% python3 -q
>>> import numpy as np
>>> np.set_printoptions(precision=1, suppress=True, linewidth=160, floatmode="fixed")
>>> def rd(a):
...     return np.round(a, 1) + 0
... 
>>> A = np.array([[1, -3, -1, 2, -1, 0, 0],
...     [-1, 0, -1, 2, 0, -1, 2],
...     [2, 2, -3, 2, -3, 2, -1],
...     [0, -2, -1, 3, -1, -2, 1],
...     [0, 3, -1, -3, 1, -3, -1],
...     [-3, -2, -2, 0, -3, 1, -3],
...     [1, -3, 2, 0, -3, 3, -2],
...     [-1, -3, -3, 6, -1, -2, 4]])
>>> Y = A / np.sqrt((A ** 2).mean(axis=1, keepdims=True))
>>> print(np.linalg.matrix_rank(Y) == np.linalg.matrix_rank(A))
True
>>> print(np.linalg.matrix_rank(A - A.mean(axis=1, keepdims=True)))
6
>>> print(rd(A.mean(axis=0)))
[-0.1 -1.0 -1.2  1.5 -1.4 -0.2  0.0]
>>> print(A.sum(axis=0))
[ -1  -8 -10  12 -11  -2   0]
>>> print(A.shape)
(8, 7)
>>> print(rd(np.linalg.svd(A, compute_uv=False)))
[11.1  8.4  5.8  4.9  2.8  1.3  0.6]
>>> print(rd(np.linalg.norm(A)))
16.1
>>> print(np.diff(A, axis=0))
[[-2  3  0  0  1 -1  2]
 [ 3  2 -2  0 -3  3 -3]
 [-2 -4  2  1  2 -4  2]
 [ 0  5  0 -6  2 -1 -2]
 [-3 -5 -1  3 -4  4 -2]
 [ 4 -1  4  0  0  2  1]
 [-2  0 -5  6  2 -5  6]]
>>> hat = A @ np.linalg.solve(A.T @ A, A.T)
>>> print(np.linalg.matrix_rank(np.eye(8) - hat))
1
>>> print(rd(np.linalg.eigvalsh(hat)))
[0.0 1.0 1.0 1.0 1.0 1.0 1.0 1.0]
>>> print(rd(np.linalg.norm(A, axis=0)))
[4.1 6.9 5.5 8.1 5.6 5.7 6.0]
>>> print(rd(np.linalg.norm(A[7], 1)), rd(np.linalg.norm(A[7], np.inf)))
20.0 6.0
>>> print(rd(np.linalg.norm(A, 2)))
11.1
>>> print(A[7] @ A[0])
24
>>> print(rd(np.linalg.norm(A, axis=1)))
[4.0 3.3 5.9 4.5 5.5 6.0 6.0 8.7]
>>> x0 = np.array([3, 2, 3, 2, 4, 0, 4])
>>> rhs = A @ x0
>>> print(rd(np.linalg.pinv(A) @ A))
[[1.0 0.0 0.0 0.0 0.0 0.0 0.0]
 [0.0 1.0 0.0 0.0 0.0 0.0 0.0]
 [0.0 0.0 1.0 0.0 0.0 0.0 0.0]
 [0.0 0.0 0.0 1.0 0.0 0.0 0.0]
 [0.0 0.0 0.0 0.0 1.0 0.0 0.0]
 [0.0 0.0 0.0 0.0 0.0 1.0 0.0]
 [0.0 0.0 0.0 0.0 0.0 0.0 1.0]]
>>> rng = np.random.default_rng(34126)
>>> rhs = rhs + 0.3 * rng.normal(size=8)
>>> print(rd(rhs))
[ -6.2   5.7 -10.8  -1.0  -3.3 -43.2 -17.6   6.4]
>>> coef, *_ = np.linalg.lstsq(A, rhs)
>>> print(rd(np.linalg.norm(rhs - A @ coef)))
0.4
>>> print(rd(A.T @ (rhs - A @ coef)))
[0.0 0.0 0.0 0.0 0.0 0.0 0.0]
>>> E = np.loadtxt("mat.csv", delimiter=",")
>>> print(E)
[[ 0.0  0.0  0.0 -2.0  0.0 -1.0]
 [ 0.0  0.0  0.0 -2.0 -1.0 -1.0]
 [ 0.0  0.0  0.0 -1.0 -1.0  0.0]
 [ 2.0  0.0  1.0 -4.0  0.0 -2.0]
 [ 2.0  1.0  1.0 -4.0 -2.0 -2.0]
 [ 1.0  1.0  0.0 -2.0 -2.0  0.0]]
>>> x0 = np.array([2, 3, 2, 3, -2, 0])
>>> rhs = E @ x0
>>> print(rhs)
[-6.0 -4.0 -1.0 -6.0  1.0  3.0]
>>> print(rd(np.linalg.solve(E, 3 * rhs)))
[ 6.0  9.0  6.0  9.0 -6.0  0.0]
>>> print(rd(np.linalg.solve(E, rhs)))
[ 2.0  3.0  2.0  3.0 -2.0  0.0]
>>> print(rd(np.linalg.solve(E.T, E[0])))
[1.0 0.0 0.0 0.0 0.0 0.0]
>>> Y = np.linalg.inv(E)
>>> print(rd(np.linalg.det(E) * np.linalg.det(Y)))
1.0
>>> print(rd(np.linalg.slogdet(E)[0]))
1.0
>>> print(np.allclose(Y, E.T))
False
>>> print(rd(np.linalg.cond(E)))
72.3
>>> print(rd(np.linalg.det(E) * Y))
[[-2.0  2.0 -2.0  1.0 -1.0  1.0]
 [ 2.0 -2.0  0.0 -1.0  1.0  0.0]
 [ 2.0 -4.0  4.0 -1.0  2.0 -2.0]
 [-1.0  1.0 -1.0  0.0  0.0  0.0]
 [ 1.0 -1.0  0.0  0.0  0.0  0.0]
 [ 1.0 -2.0  2.0  0.0  0.0  0.0]]
>>> print(Y)
[[-2.0  2.0 -2.0  1.0 -1.0  1.0]
 [ 2.0 -2.0  0.0 -1.0  1.0  0.0]
 [ 2.0 -4.0  4.0 -1.0  2.0 -2.0]
 [-1.0  1.0 -1.0 -0.0 -0.0 -0.0]
 [ 1.0 -1.0 -0.0 -0.0 -0.0 -0.0]
 [ 1.0 -2.0  2.0  0.0  0.0  0.0]]
>>> def softmax(z):
...     e = np.exp(z - z.max(axis=-1, keepdims=True))
...     return e / e.sum(axis=-1, keepdims=True)
... 
>>> print(rd(softmax(E).sum(axis=1)))
[1.0 1.0 1.0 1.0 1.0 1.0]
>>> print(rd(softmax(10 * E[1])))
[0.3 0.3 0.3 0.0 0.0 0.0]
>>> att = E @ E.T / np.sqrt(6)
>>> print(rd(softmax(att)[1] @ E))
[ 1.7  0.6  0.8 -3.7 -1.3 -1.8]
>>> print(rd(softmax(att)))
[[0.1 0.1 0.0 0.4 0.4 0.0]
 [0.0 0.1 0.0 0.3 0.6 0.1]
 [0.1 0.1 0.1 0.2 0.4 0.2]
 [0.0 0.0 0.0 0.5 0.5 0.0]
 [0.0 0.0 0.0 0.1 0.9 0.0]
 [0.0 0.0 0.0 0.1 0.8 0.1]]
>>> print(rd(softmax(att + np.triu(np.full(att.shape, -np.inf), 1))))
[[1.0 0.0 0.0 0.0 0.0 0.0]
 [0.4 0.6 0.0 0.0 0.0 0.0]
 [0.3 0.4 0.3 0.0 0.0 0.0]
 [0.0 0.0 0.0 1.0 0.0 0.0]
 [0.0 0.0 0.0 0.1 0.9 0.0]
 [0.0 0.0 0.0 0.1 0.8 0.1]]
>>> print(softmax(att).round(6).argmax(axis=1))
[3 4 4 3 4 4]
>>> mat = np.load("m.npy")
>>> print(mat)
[[  4   5   0   1   2   3   2   6]
 [ -4  -4  -5  -5  -7  -4  -6  -5]
 [ -6  -3  -5  -2  -8  -4  -6  -7]
 [ -6  -5  -9  -8 -12  -6 -10  -7]
 [  0   4   1   5   1   2   2   1]]
>>> f, r1 = mat[3], mat[2]
>>> print(f @ f)
535
>>> p = (f @ r1) / (f @ f) * f
>>> print(rd(np.linalg.norm(f + r1) ** 2 + np.linalg.norm(f - r1) ** 2))
1548.0
>>> print(rd(r1 - p))
[-2.2  0.2  0.7  3.1 -0.4 -0.2  0.4 -2.5]
>>> print(np.linalg.matrix_rank(np.outer(f, r1)))
1
>>> th = np.radians(60)
>>> r_ = np.eye(8)
>>> r_[0, 0] = r_[5, 5] = np.cos(th)
>>> r_[0, 5], r_[5, 0] = -np.sin(th), np.sin(th)
>>> print(rd(r_))
[[ 0.5  0.0  0.0  0.0  0.0 -0.9  0.0  0.0]
 [ 0.0  1.0  0.0  0.0  0.0  0.0  0.0  0.0]
 [ 0.0  0.0  1.0  0.0  0.0  0.0  0.0  0.0]
 [ 0.0  0.0  0.0  1.0  0.0  0.0  0.0  0.0]
 [ 0.0  0.0  0.0  0.0  1.0  0.0  0.0  0.0]
 [ 0.9  0.0  0.0  0.0  0.0  0.5  0.0  0.0]
 [ 0.0  0.0  0.0  0.0  0.0  0.0  1.0  0.0]
 [ 0.0  0.0  0.0  0.0  0.0  0.0  0.0  1.0]]
>>> Y = mat @ r_.T
>>> print(np.allclose(np.linalg.norm(mat, axis=1), np.linalg.norm(Y, axis=1)))
True
>>> print(rd(Y))
[[ -0.6   5.0   0.0   1.0   2.0   5.0   2.0   6.0]
 [  1.5  -4.0  -5.0  -5.0  -7.0  -5.5  -6.0  -5.0]
 [  0.5  -3.0  -5.0  -2.0  -8.0  -7.2  -6.0  -7.0]
 [  2.2  -5.0  -9.0  -8.0 -12.0  -8.2 -10.0  -7.0]
 [ -1.7   4.0   1.0   5.0   1.0   1.0   2.0   1.0]]
>>> print(rd(np.abs(Y - mat).max(axis=0)))
[8.2 0.0 0.0 0.0 0.0 3.2 0.0 0.0]
>>> T = np.stack([Y, -1 * Y, Y[::-1]])
>>> print(T.shape)
(3, 5, 8)
>>> print(np.linalg.matrix_rank(T.reshape(3, -1)))
2
>>> print(np.linalg.matrix_rank(T))
[3 3 3]
>>> print((T @ Y.T).shape)
(3, 5, 5)
>>> print(rd(T.sum(axis=0)))
[[ -1.7   4.0   1.0   5.0   1.0   1.0   2.0   1.0]
 [  2.2  -5.0  -9.0  -8.0 -12.0  -8.2 -10.0  -7.0]
 [  0.5  -3.0  -5.0  -2.0  -8.0  -7.2  -6.0  -7.0]
 [  1.5  -4.0  -5.0  -5.0  -7.0  -5.5  -6.0  -5.0]
 [ -0.6   5.0   0.0   1.0   2.0   5.0   2.0   6.0]]
>>> print(np.einsum("bij,cij->bc", T, T))
[[ 1129.0 -1129.0   989.0]
 [-1129.0  1129.0  -989.0]
 [  989.0  -989.0  1129.0]]
>>> K = np.array([[0.8, 0.6, -2.0],
...     [0.1, -2.2, -0.6],
...     [-0.3, -1.7, 0.5],
...     [-0.4, -0.7, -1.5],
...     [1.0, -0.1, -0.6],
...     [-0.4, 0.4, 0.3],
...     [1.3, -0.1, -0.6]])
>>> O, V = np.linalg.qr(K[:, :2])[0], np.linalg.qr(K[:, 2:])[0]
>>> sigma = np.linalg.svd(O.T @ V, compute_uv=False)
>>> print(rd(np.linalg.norm(O @ O.T - V @ V.T, 2)))
1.0
>>> print((sigma > 0.9).sum())
0
>>> print(rd(sigma))
[0.5]
>>> data = np.loadtxt("a.csv", delimiter=",")
>>> print(data)
[[-1.4 -2.5  0.0]
 [-0.5 -0.3  0.8]
 [-0.8  0.4  1.0]
 [-0.2  0.1 -0.8]
 [-0.8 -1.5  0.6]
 [ 1.2 -0.1  0.9]
 [ 0.4 -0.4  0.9]
 [-1.4 -0.5  0.8]
 [-0.2 -0.5  0.5]
 [ 0.3  1.5 -0.4]
 [ 1.0 -0.5 -1.4]
 [-0.3 -0.4 -0.4]
 [-0.5 -0.2  0.1]
 [-1.1 -0.4  1.7]
 [ 0.8 -1.6 -0.6]
 [-0.1  0.7  0.2]
 [-1.0  0.5  0.4]
 [-0.3  0.3 -1.8]
 [ 0.1  0.7  1.1]
 [-1.3 -1.4 -1.0]
 [ 0.1  1.3  0.2]
 [ 0.6 -0.2  0.8]
 [ 0.2  0.8  0.8]
 [-1.2  1.2  0.2]
 [-1.3 -2.2  1.2]
 [-1.2 -0.9 -0.6]
 [ 0.2 -1.8  0.1]
 [-0.7 -0.5  1.6]
 [-5.0 -1.5  4.5]
 [ 1.7 -0.6 -1.5]
 [-0.9  0.5 -0.3]
 [-0.8 -1.0  0.0]
 [-1.0 -0.5  0.3]
 [-0.1  0.6  0.2]]
>>> Ac = data - data.mean(axis=0)
>>> left, sigma, Vt = np.linalg.svd(Ac, full_matrices=False)
>>> print(rd(np.abs(Vt[-1])))
[0.7 0.3 0.6]
>>> print((np.sign(left[:, 0]) == np.sign(left[0, 0])).astype(int))
[1 1 1 0 1 0 0 1 1 0 0 0 0 1 0 0 1 0 0 1 0 0 0 1 1 1 0 1 1 0 0 1 1 0]
>>> print(rd(Ac.mean(axis=0)))
[0.0 0.0 0.0]
>>> print(rd((sigma ** 2).sum() ** 2 / (sigma ** 4).sum()))
2.2
>>> basis = data[[6, 10]].astype(float)
>>> for _ in range(4):
...     z = np.linalg.norm(data[:, None] - basis, axis=-1).argmin(axis=1)
...     basis = np.array([data[z == j].mean(axis=0) for j in range(2)])
... 
>>> print(z)
[1 0 0 1 0 0 0 0 0 0 1 1 0 0 1 0 0 1 0 1 0 0 0 0 0 1 1 0 0 1 0 0 0 0]
>>> print(np.bincount(z))
[24 10]
>>> Ac = (data - data.mean(axis=0)) / data.std(axis=0)
>>> print(np.argwhere(np.abs(Ac) > 2))
[[ 0  1]
 [28  0]
 [28  2]]
>>> print(rd(Ac.std(axis=0)))
[1.0 1.0 1.0]
>>> coef = np.linalg.lstsq(np.delete(Ac, 0, axis=1), Ac[:, 0])[0]
>>> print(np.abs(coef).argmax())
1
>>> print(rd(coef))
[ 0.2 -0.6]
>>> Y = np.c_[data[:, :1] @ np.array([[-8]]), np.array([-3, 3, -3, 1, -2, 2, -2, 2, -1, 0, -1, -3, -2, -3, 0, 0, -1, 0, -1, -2, 3, -2, 0, -2, -2, 2, 1, 1, 1, 1, -1, -3, -3, -3])]
>>> print(Y)
[[ 11.2  -3.0]
 [  4.0   3.0]
 [  6.4  -3.0]
 [  1.6   1.0]
 [  6.4  -2.0]
 [ -9.6   2.0]
 [ -3.2  -2.0]
 [ 11.2   2.0]
 [  1.6  -1.0]
 [ -2.4   0.0]
 [ -8.0  -1.0]
 [  2.4  -3.0]
 [  4.0  -2.0]
 [  8.8  -3.0]
 [ -6.4   0.0]
 [  0.8   0.0]
 [  8.0  -1.0]
 [  2.4   0.0]
 [ -0.8  -1.0]
 [ 10.4  -2.0]
 [ -0.8   3.0]
 [ -4.8  -2.0]
 [ -1.6   0.0]
 [  9.6  -2.0]
 [ 10.4  -2.0]
 [  9.6   2.0]
 [ -1.6   1.0]
 [  5.6   1.0]
 [ 40.0   1.0]
 [-13.6   1.0]
 [  7.2  -1.0]
 [  6.4  -3.0]
 [  8.0  -3.0]
 [  0.8  -3.0]]
>>> print(rd(np.linalg.norm(np.linalg.qr(data)[0].T @ Y, axis=0) ** 2 / ((Y ** 2).sum(axis=0) + 1e-12)))
[1.0 0.1]
>>> print(np.linalg.matrix_rank(Y))
2
>>> print(rd(np.linalg.lstsq(data, Y[:, 0])[0]))
[-8.0  0.0  0.0]
>>> print(rd(np.linalg.norm(Y - data @ np.linalg.lstsq(data, Y)[0], axis=0)))
[ 0.0 11.0]
>>> M = np.loadtxt("sample18.csv", delimiter=",")
>>> print(M)
[[  0.0 -27.0 -15.0 -21.0 -21.0 -24.0 -21.0]
 [  0.0  -9.0  -5.0  -7.0  -7.0  -8.0  -7.0]
 [  0.0  18.0  10.0  14.0  14.0  16.0  14.0]]
>>> left, sigma, Vt = np.linalg.svd(M)
>>> print(rd(sigma))
[66.6  0.0  0.0]
>>> Y = left[:, :1] @ np.diag(sigma[:1]) @ Vt[:1]
>>> print(rd(Y))
[[  0.0 -27.0 -15.0 -21.0 -21.0 -24.0 -21.0]
 [  0.0  -9.0  -5.0  -7.0  -7.0  -8.0  -7.0]
 [  0.0  18.0  10.0  14.0  14.0  16.0  14.0]]
>>> print(rd(np.linalg.norm(M - Y, 2)), rd(sigma[1]))
0.0 0.0
>>> print(rd(np.linalg.norm(M - Y) / np.linalg.norm(M)))
0.0
>>> print(rd(np.abs(M - Y).max()))
0.0
>>> print(np.linalg.matrix_rank(M, rtol=0.05))
1
>>> rk = np.linalg.matrix_rank(M)
>>> print(rk)
1
>>> N = np.linalg.svd(M)[2][rk:].T
>>> print(np.linalg.matrix_rank(M.T @ M), np.linalg.matrix_rank(M @ M.T))
1 1
>>> print([int(np.linalg.matrix_rank(M[:, :j + 1])) for j in range(7)])
[0, 1, 1, 1, 1, 1, 1]
>>> print([int(np.linalg.matrix_rank(np.delete(M, i, axis=0))) for i in range(3)])
[1, 1, 1]
>>> Y = M + rng.integers(-2, 3, (3, 1)) @ rng.integers(-2, 3, (1, 7))
>>> print(Y)
[[ -1.0 -27.0 -16.0 -19.0 -22.0 -24.0 -21.0]
 [  2.0  -9.0  -3.0 -11.0  -5.0  -8.0  -7.0]
 [  2.0  18.0  12.0  10.0  16.0  16.0  14.0]]
>>> print(np.linalg.matrix_rank(Y - M, tol=1e-8))
1
>>> print(rd(np.linalg.svd(Y - M, compute_uv=False)))
[7.9 0.0 0.0]
>>> left, sigma, Vt = np.linalg.svd(M)
>>> V = Vt[:(sigma > 1e-8).sum()]
>>> x0 = M[2] + -1 * M[0] + rng.integers(2) * np.eye(7)[1]
>>> print(x0)
[ 0.0 45.0 25.0 35.0 35.0 40.0 35.0]
>>> print(rd(np.linalg.norm(x0 - V.T @ V @ x0)))
0.0
>>> print(rd(np.diag(V.T @ V)))
[0.0 0.3 0.1 0.2 0.2 0.2 0.2]
>>> arr = np.load("data.npy")
>>> print(arr)
[[0 0 0 0 0 0 0 0 0]
 [0 5 5 4 6 3 4 1 6]
 [0 5 5 4 6 3 4 1 6]
 [0 4 4 4 6 2 2 0 6]
 [0 6 6 6 9 3 3 0 9]
 [0 3 3 2 3 2 3 1 3]
 [0 4 4 2 3 3 5 2 3]
 [0 1 1 0 0 1 2 1 0]
 [0 6 6 6 9 3 3 0 9]]
>>> # rows 1 and 2 are equal
>>> print(np.linalg.matrix_rank(arr, rtol=0.1))
2
>>> print([round(float(x), 1) for x in np.linalg.svd(arr, compute_uv=False)[:3]])
[33.9, 6.1, 0.0]
